In [1]: import numpy as np

In [2]: import numpy.linalg as la

In [3]: np.set_printoptions(precision=2, suppress=True, linewidth=160, floatmode="fixed")

In [4]: X = np.loadtxt("m.csv", delimiter=",")

In [5]: X
Out[5]: 
array([[1.00, 0.70, 0.49, 0.34, 0.24],
       [0.70, 1.00, 0.70, 0.49, 0.34],
       [0.49, 0.70, 1.00, 0.70, 0.49],
       [0.34, 0.49, 0.70, 1.00, 0.70],
       [0.24, 0.34, 0.49, 0.70, 1.00]])

In [6]: # symmetric

In [7]: low = la.cholesky(X)

In [8]: low @ low.T
Out[8]: 
array([[1.00, 0.70, 0.49, 0.34, 0.24],
       [0.70, 1.00, 0.70, 0.49, 0.34],
       [0.49, 0.70, 1.00, 0.70, 0.49],
       [0.34, 0.49, 0.70, 1.00, 0.70],
       [0.24, 0.34, 0.49, 0.70, 1.00]])

In [9]: X / np.sqrt(np.outer(np.diag(X), np.diag(X)))
Out[9]: 
array([[1.00, 0.70, 0.49, 0.34, 0.24],
       [0.70, 1.00, 0.70, 0.49, 0.34],
       [0.49, 0.70, 1.00, 0.70, 0.49],
       [0.34, 0.49, 0.70, 1.00, 0.70],
       [0.24, 0.34, 0.49, 0.70, 1.00]])

In [10]: np.diag(low) ** 2
Out[10]: array([1.00, 0.51, 0.51, 0.51, 0.51])

In [11]: low
Out[11]: 
array([[1.00, 0.00, 0.00, 0.00, 0.00],
       [0.70, 0.71, 0.00, 0.00, 0.00],
       [0.49, 0.50, 0.71, 0.00, 0.00],
       [0.34, 0.35, 0.50, 0.71, 0.00],
       [0.24, 0.24, 0.35, 0.50, 0.71]])

In [12]: mat = np.loadtxt("out10.csv", delimiter=",")

In [13]: mat
Out[13]: 
array([[-0.81, -3.10, -3.84],
       [ 1.33, -2.03, -4.37],
       [-0.55, -3.01, -3.96],
       [-1.84, -3.36, -3.21],
       [ 4.37,  2.17, -1.11],
       [-4.11, -2.84, -0.15],
       [ 3.63,  0.13, -3.43],
       [ 2.83, -0.81, -4.04],
       [ 0.59,  3.02,  3.94],
       [-1.57, -3.31, -3.40],
       [ 3.93,  3.03,  0.61],
       [-1.69,  1.78,  4.36],
       [-2.63, -3.43, -2.51],
       [ 4.14,  2.80,  0.06],
       [-1.41,  1.98,  4.37],
       [-3.78, -0.35,  3.25],
       [ 3.98,  2.98,  0.49],
       [-4.30, -1.48,  2.08],
       [ 0.43,  2.96,  4.01]])

In [14]: # rank 2

In [15]: labels = mat[:, 2] > np.median(mat[:, 2])

In [16]: r0 = mat[labels].mean(axis=0) - mat[~labels].mean(axis=0)

In [17]: r0
Out[17]: array([0.15, 3.82, 5.58])

In [18]: np.argsort(-np.abs(r0).round(6), kind="stable")
Out[18]: array([2, 1, 0])

In [19]: ((mat - mat.mean(axis=0)) @ r0 > 0).astype(int)
Out[19]: array([0, 0, 0, 0, 1, 0, 0, 0, 1, 0, 1, 1, 0, 1, 1, 1, 1, 1, 1])

In [20]: np.round((((mat - mat.mean(axis=0)) @ r0 > 0) == labels).mean(), 2)
Out[20]: np.float64(0.95)

In [21]: la.matrix_rank(mat, rtol=0.1)
Out[21]: np.int64(2)

In [22]: round(la.norm(mat, 2) / la.norm(mat), 2)
Out[22]: np.float64(0.76)

In [23]: np.argsort(-la.norm(mat, axis=0).round(6), kind="stable")[:3]
Out[23]: array([2, 0, 1])

In [24]: la.cond(mat) > 100
Out[24]: np.True_

In [25]: cent = mat[[0, 8]].astype(float)

In [26]: for _ in range(6):
    ...:     labels = la.norm(mat[:, None] - cent, axis=-1).argmin(axis=1)
    ...:     cent = np.array([mat[labels == j].mean(axis=0) for j in range(2)])
    ...: 

In [27]: labels
Out[27]: array([0, 0, 0, 0, 1, 0, 0, 0, 1, 0, 1, 1, 0, 1, 1, 1, 1, 1, 1])

In [28]: cent[1] - cent[0]
Out[28]: array([1.04, 4.31, 5.42])

In [29]: np.abs(cent[1] - cent[0]).argmax()
Out[29]: np.int64(2)

In [30]: rk = la.matrix_rank(mat)

In [31]: rk
Out[31]: np.int64(2)

In [32]: N = la.svd(mat)[2][rk:].T

In [33]: [int(la.matrix_rank(mat[:, :j + 1])) for j in range(3)]
Out[33]: [1, 2, 2]

In [34]: la.matrix_rank(mat.T @ mat), la.matrix_rank(mat @ mat.T)
Out[34]: (np.int64(2), np.int64(2))

In [35]: [int(la.matrix_rank(mat[:i])) for i in range(1, len(mat) + 1)]
Out[35]: [1, 2, 2, 2, 2, 2, 2, 2, 2, 2, 2, 2, 2, 2, 2, 2, 2, 2, 2]

In [36]: np.round(mat @ N, 2) + 0
Out[36]: 
array([[0.00],
       [0.00],
       [0.00],
       [0.00],
       [0.00],
       [0.00],
       [0.00],
       [0.00],
       [0.00],
       [0.00],
       [0.00],
       [0.00],
       [0.00],
       [0.00],
       [0.00],
       [0.00],
       [0.00],
       [0.00],
       [0.00]])

In [37]: N[:, 0] / N[np.abs(N[:, 0]).round(6).argmax(), 0]
Out[37]: array([-0.67,  1.00, -0.67])
